% ipython --no-banner

In [1]: import numpy as np

In [2]: np.set_printoptions(precision=2, suppress=True, linewidth=120)

In [3]: K = np.load("case16.npy")

In [4]: print(K)
[[ 0.95  0.04 -0.03 -0.18 -0.08]
 [ 0.04  0.28 -0.14 -0.11  0.41]
 [-0.03 -0.14  0.94 -0.2   0.02]
 [-0.18 -0.11 -0.2   0.15 -0.21]
 [-0.08  0.41  0.02 -0.21  0.68]]

In [5]: print(np.round(np.linalg.svd(K, compute_uv=False), 2) + 0)
[1. 1. 1. 0. 0.]

In [6]: print(K.shape)
(5, 5)

In [7]: print(np.count_nonzero(K))
25

In [8]: print(np.round(np.linalg.norm(K), 2))
1.73

In [9]: print(K.sum(axis=0))
[ 0.69  0.47  0.59 -0.55  0.82]

In [10]: print(np.unravel_index(np.abs(K).argmax(), K.shape))
(np.int64(0), np.int64(0))

In [11]: print(np.linalg.matrix_rank(K))
3

In [12]: print(K.mean(axis=0))
[ 0.14  0.09  0.12 -0.11  0.16]

In [13]: X = np.load("arr.npy")

In [14]: print(X)
[[ 0.4  0.1  0.3]
 [-0.1  0.6 -1.9]
 [ 1.1  0.6 -0.2]
 [-1.7  1.5  2. ]
 [ 0.5  0.7 -0.4]
 [-0.7 -0.9  0.1]
 [-0.7 -0.3  0.6]
 [ 0.7  1.5 -0.8]
 [ 1.6  0.7  0.4]
 [ 1.8 -1.5  0.4]
 [ 1.   6.  -5. ]
 [ 0.3  0.3  0.1]
 [-0.3  1.4  0.3]
 [-0.3  1.  -1.3]
 [ 0.8  1.3  0.5]
 [-2.2  0.5 -1.2]
 [-0.1  1.1  1.2]
 [ 1.3  2.2  0.9]
 [ 0.4  1.7 -1.8]
 [-1.5 -1.4  1.1]]

In [15]: cen = (X - X.mean(axis=0)) / X.std(axis=0)

In [16]: print(cen.std(axis=0))
[1. 1. 1.]

In [17]: coef = np.linalg.lstsq(np.delete(cen, 2, axis=1), cen[:, 2])[0]

In [18]: print(round(float(1 - np.var(cen[:, 2] - np.delete(cen, 2, axis=1) @ coef)), 2))
0.4

In [19]: print(coef)
[-0.03 -0.62]

In [20]: print(np.abs(coef).argmax())
1

In [21]: x = np.array([0, 3, 1])

In [22]: target = X @ x

In [23]: coef, lr = np.zeros(3), 1 / np.linalg.norm(X, 2) ** 2

In [24]: for i in range(200):
    ...:     coef -= lr * X.T @ (X @ coef - target)
    ...:     if i % 50 == 0: print(i, round(np.linalg.norm(X @ coef - target), 2))
    ...: 
0 9.04
50 0.0
100 0.0
150 0.0

In [25]: print(coef.round(2) + 0)
[0. 3. 1.]

In [26]: out = np.array([[0.0, -1.4], [2.2, 0.6], [-0.5, 0.9], [1.1, -0.9], [-0.9, 0.1]])

In [27]: C = np.array([[-2.2, -0.1, 0.6, 1.0, 0.5], [-0.4, 2.3, 0.0, 0.8, -2.1]])

In [28]: E = out @ C

In [29]: print(E)
[[ 0.56 -3.22  0.   -1.12  2.94]
 [-5.08  1.16  1.32  2.68 -0.16]
 [ 0.74  2.12 -0.3   0.22 -2.14]
 [-2.06 -2.18  0.66  0.38  2.44]
 [ 1.94  0.32 -0.54 -0.82 -0.66]]

In [30]: U, sig, Vh = np.linalg.svd(E)

In [31]: print(sig.round(2) + 0)
[6.77 6.43 0.   0.   0.  ]

In [32]: out = U[:, :2] @ np.diag(sig[:2]) @ Vh[:2]

In [33]: print(round(np.linalg.norm(E - out) / np.linalg.norm(E), 2))
0.0

In [34]: print(np.linalg.matrix_rank(E, rtol=0.05))
2

In [35]: arr = np.load("run0.npy")

In [36]: print(arr)
[[ 1.3 -0.6 -0.6]
 [ 8.   9.  -7. ]
 [-0.9  0.3 -0.2]
 [-0.3  0.6  0.1]
 [ 1.7 -0.9 -1.6]
 [ 0.8  0.2 -1.6]
 [-1.6  1.3 -1.2]
 [ 0.9  0.2  1. ]
 [ 0.1  0.9  1.2]
 [ 1.1 -0.7 -1.3]
 [-0.3  0.3  0.4]
 [ 0.7  1.9 -0.4]
 [-0.8 -0.2  0.4]
 [ 0.2 -1.4  1. ]
 [ 1.4  1.3  0. ]
 [ 0.1  0.9 -0.9]
 [ 0.7 -0.1 -0.4]
 [-1.4 -1.   0.9]
 [ 0.2 -0.3  2.3]
 [ 1.4 -0.4  0.1]
 [ 0.3 -0.8  1.1]
 [-0.8 -1.   1.2]
 [-0.3 -0.8  0.3]
 [ 0.5  0.7 -0.5]]

In [37]: idx = arr[:, 0] > np.median(arr[:, 0])

In [38]: u = arr[idx].mean(axis=0) - arr[~idx].mean(axis=0)

In [39]: print(((arr - arr.mean(axis=0)) @ u > 0).astype(int))
[1 1 0 0 1 1 0 0 0 1 0 1 0 0 1 1 1 0 0 1 0 0 0 1]

In [40]: print(idx.astype(int))
[1 1 0 0 1 1 0 1 0 1 0 1 0 0 1 0 1 0 0 1 1 0 0 1]

In [41]: print(round((((arr - arr.mean(axis=0)) @ u > 0) == idx).mean(), 2))
0.88

In [42]: feats = np.load("dump.npy")

In [43]: print(feats)
[[ 0.28 -0.6  -0.28]
 [-1.13  1.45  1.4 ]
 [-0.49  0.4   0.38]
 [-0.84  1.04  1.01]
 [ 0.44 -0.28 -0.58]
 [-0.08  0.11  0.05]
 [-0.3   0.43  0.35]
 [-0.97  1.56  1.55]
 [ 0.34 -0.41 -0.63]
 [-1.19  1.55  1.5 ]
 [ 0.8  -1.07 -1.  ]
 [-1.08  1.44  1.56]
 [-0.78  0.99  1.01]
 [-0.39  0.61  0.48]
 [ 0.76 -1.06 -1.06]
 [-1.1   1.69  1.49]
 [-0.44  0.45  0.39]
 [-1.19  1.55  1.63]
 [-0.89  0.91  0.98]
 [ 0.82 -1.02 -0.82]
 [-1.07  1.25  1.46]]

In [44]: x = np.array([3, 3, 1])

In [45]: target = feats @ x

In [46]: print(np.round(np.linalg.pinv(feats) @ feats, 2) + 0)
[[1. 0. 0.]
 [0. 1. 0.]
 [0. 0. 1.]]

In [47]: print(np.linalg.lstsq(feats, target)[0])
[3. 3. 1.]

In [48]: rng = np.random.default_rng(763)

In [49]: target = target + 0.3 * rng.normal(size=21)

In [50]: print(target)
[-1.44  2.73  0.2   1.58 -0.16  0.48  0.87  3.43 -0.69  2.72 -1.77  2.48  1.11  0.8  -2.05  3.43  0.38  2.7   1.67
 -1.46  1.53]

In [51]: coef, *_ = np.linalg.lstsq(feats, target)

In [52]: print(coef.round())
[2. 3. 0.]

In [53]: print(round(float(np.linalg.norm(target - feats @ coef)), 2))
1.13

In [54]: print([round(float(np.linalg.norm(np.linalg.solve(feats.T @ feats + lam * np.eye(3), feats.T @ target))), 2) for lam in (0, 1, 10, 100)])
[4.08, 1.24, 0.93, 0.41]

In [55]: gram = np.cov(feats, rowvar=False)

In [56]: print(gram)
[[ 0.51 -0.66 -0.66]
 [-0.66  0.89  0.88]
 [-0.66  0.88  0.88]]

In [57]: print(np.linalg.eigvalsh(gram)[::-1])
[2.27 0.01 0.01]

In [58]: print(feats.std(axis=0))
[0.7  0.92 0.92]

In [59]: print(np.median(feats, axis=0))
[-0.49  0.61  0.48]

In [60]: proj = feats @ np.linalg.solve(feats.T @ feats, feats.T)

In [61]: print(np.diag(proj))
[0.25 0.11 0.21 0.07 0.26 0.01 0.02 0.34 0.16 0.11 0.06 0.16 0.05 0.05 0.06 0.24 0.1  0.13 0.2  0.23 0.19]

In [62]: print(np.allclose(proj @ proj, proj))
True

In [63]: print(proj @ feats[:, 2])
[-0.28  1.4   0.38  1.01 -0.58  0.05  0.35  1.55 -0.63  1.5  -1.    1.56  1.01  0.48 -1.06  1.49  0.39  1.63  0.98
 -0.82  1.46]

In [64]: C = feats[[12, 7]].astype(float)

In [65]: for _ in range(5):
    ...:     idx = np.linalg.norm(feats[:, None] - C, axis=-1).argmin(axis=1)
    ...:     C = np.array([feats[idx == j].mean(axis=0) for j in range(2)])
    ...: 

In [66]: print(idx)
[0 1 0 1 0 0 0 1 0 1 0 1 1 0 0 1 0 1 1 0 1]

In [67]: print(C)
[[ 0.16 -0.22 -0.25]
 [-1.02  1.34  1.36]]

In [68]: print(np.abs(C[1] - C[0]).argmax())
2

In [69]: print(np.bincount(idx))
[11 10]
